$ python3 -q
>>> import numpy as np
>>> np.set_printoptions(suppress=True, linewidth=100)
>>> def tidy(a):
...     return np.round(a, 3) + 0
... 
>>> data = np.loadtxt("w.csv", delimiter=",")
>>> tidy(data)
array([[0.2  , 0.2  , 0.   , 0.   , 0.   , 0.2  , 0.   , 0.   , 0.   , 0.2  , 0.2  , 0.   , 0.   ,
        0.   , 0.   , 0.   ],
       [0.   , 0.5  , 0.5  , 0.   , 0.   , 0.   , 0.   , 0.   , 0.   , 0.   , 0.   , 0.   , 0.   ,
        0.   , 0.   , 0.   ],
       [0.2  , 0.   , 0.4  , 0.   , 0.   , 0.   , 0.2  , 0.2  , 0.   , 0.   , 0.   , 0.   , 0.   ,
        0.   , 0.   , 0.   ],
       [0.   , 0.   , 0.2  , 0.2  , 0.2  , 0.2  , 0.   , 0.   , 0.   , 0.   , 0.2  , 0.   , 0.   ,
        0.   , 0.   , 0.   ],
       [0.111, 0.111, 0.   , 0.   , 0.222, 0.   , 0.111, 0.111, 0.   , 0.111, 0.   , 0.111, 0.   ,
        0.   , 0.111, 0.   ],
       [0.   , 0.   , 0.   , 0.   , 0.25 , 0.5  , 0.   , 0.   , 0.   , 0.   , 0.   , 0.   , 0.   ,
        0.   , 0.25 , 0.   ],
       [0.   , 0.143, 0.   , 0.143, 0.143, 0.   , 0.143, 0.   , 0.143, 0.   , 0.   , 0.   , 0.143,
        0.143, 0.   , 0.   ],
       [0.143, 0.   , 0.143, 0.143, 0.   , 0.   , 0.   , 0.143, 0.143, 0.   , 0.   , 0.   , 0.143,
        0.143, 0.   , 0.   ],
       [0.143, 0.143, 0.   , 0.   , 0.143, 0.143, 0.   , 0.   , 0.143, 0.   , 0.   , 0.   , 0.143,
        0.   , 0.   , 0.143],
       [0.167, 0.167, 0.   , 0.   , 0.167, 0.   , 0.   , 0.   , 0.167, 0.167, 0.   , 0.   , 0.   ,
        0.   , 0.167, 0.   ],
       [0.   , 0.   , 0.111, 0.111, 0.111, 0.111, 0.   , 0.   , 0.   , 0.   , 0.222, 0.111, 0.111,
        0.   , 0.   , 0.111],
       [0.   , 0.25 , 0.   , 0.25 , 0.   , 0.   , 0.   , 0.   , 0.   , 0.25 , 0.   , 0.25 , 0.   ,
        0.   , 0.   , 0.   ],
       [0.   , 0.   , 0.   , 0.   , 0.   , 0.25 , 0.   , 0.   , 0.25 , 0.25 , 0.   , 0.   , 0.25 ,
        0.   , 0.   , 0.   ],
       [0.   , 0.125, 0.   , 0.125, 0.   , 0.   , 0.125, 0.   , 0.   , 0.   , 0.125, 0.125, 0.   ,
        0.125, 0.125, 0.125],
       [0.   , 0.   , 0.   , 0.2  , 0.   , 0.   , 0.   , 0.   , 0.   , 0.   , 0.2  , 0.2  , 0.2  ,
        0.   , 0.2  , 0.   ],
       [0.   , 0.   , 0.   , 0.   , 0.   , 0.   , 0.25 , 0.   , 0.   , 0.25 , 0.   , 0.25 , 0.   ,
        0.   , 0.   , 0.25 ]])
>>> np.allclose(data, data.T)
False
>>> np.allclose(data @ data.T, data.T @ data)
False
>>> tidy(np.sort(np.abs(np.linalg.eigvals(data))))
array([0.047, 0.061, 0.106, 0.19 , 0.19 , 0.211, 0.211, 0.26 , 0.26 , 0.367, 0.367, 0.373, 0.476,
       0.476, 0.494, 1.   ])
>>> tidy(np.abs(np.linalg.eigvals(data)).max())
np.float64(1.0)
>>> tidy(np.trace(data))
np.float64(3.915)
